In [1]: import numpy as np

In [2]: import numpy.linalg as la

In [3]: np.set_printoptions(precision=2, suppress=True, linewidth=160, floatmode="fixed")

In [4]: A = np.array([[1, 0], [1, 0], [2, 1], [1, 1], [1, 1]])

In [5]: A[2] = A[1]

In [6]: print(A)
[[1 0]
 [1 0]
 [1 0]
 [1 1]
 [1 1]]

In [7]: # row 1 repeats row 0

In [8]: Q, r_ = la.qr(A)

In [9]: print(r_)
[[-2.24 -0.89]
 [ 0.00  1.10]]

In [10]: print(round(np.trace(Q @ Q.T), 2))
2.0

In [11]: print(np.allclose(r_.T @ r_, A.T @ A))
True

In [12]: print(np.abs(np.diag(r_)))
[2.24 1.10]

In [13]: x0 = np.array([2, 0])

In [14]: target = A @ x0

In [15]: print(np.round(la.pinv(A) @ A, 2) + 0)
[[1.00 0.00]
 [0.00 1.00]]

In [16]: rng = np.random.default_rng(23256)

In [17]: target = target + 0.05 * rng.normal(size=5)

In [18]: print(target)
[1.97 2.10 2.03 1.98 2.05]

In [19]: b, *_ = la.lstsq(A, target)

In [20]: print(np.round(A.T @ (target - A @ b), 2) + 0)
[0.00 0.00]

In [21]: print(round(float(la.norm(target - A @ b)), 2))
0.1

In [22]: Uu, sigma = la.svd(A)
---------------------------------------------------------------------------
ValueError                                Traceback (most recent call last)
Cell In[22], line 1
----> 1 Uu, sigma = la.svd(A)

ValueError: too many values to unpack (expected 2)

In [23]: Uu, sigma, vt = la.svd(A, full_matrices=False)

In [24]: print(np.round(Uu.T @ A @ vt.T, 2) + 0)
[[2.45 0.00]
 [0.00 1.00]]

In [25]: print((sigma > 1e-8).sum())
2

In [26]: print(sigma)
[2.45 1.00]

In [27]: print(np.round(vt @ vt.T, 2) + 0)
[[1.00 0.00]
 [0.00 1.00]]

In [28]: print(sigma / sigma[0])
[1.00 0.41]

In [29]: print(np.allclose(Uu * sigma @ vt, A))
True

In [30]: print(round(float(np.sqrt((sigma ** 2).sum())), 2), round(la.norm(A), 2))
2.65 2.65

In [31]: print(np.abs(Uu[:, 0]).round(6).argmax())
3
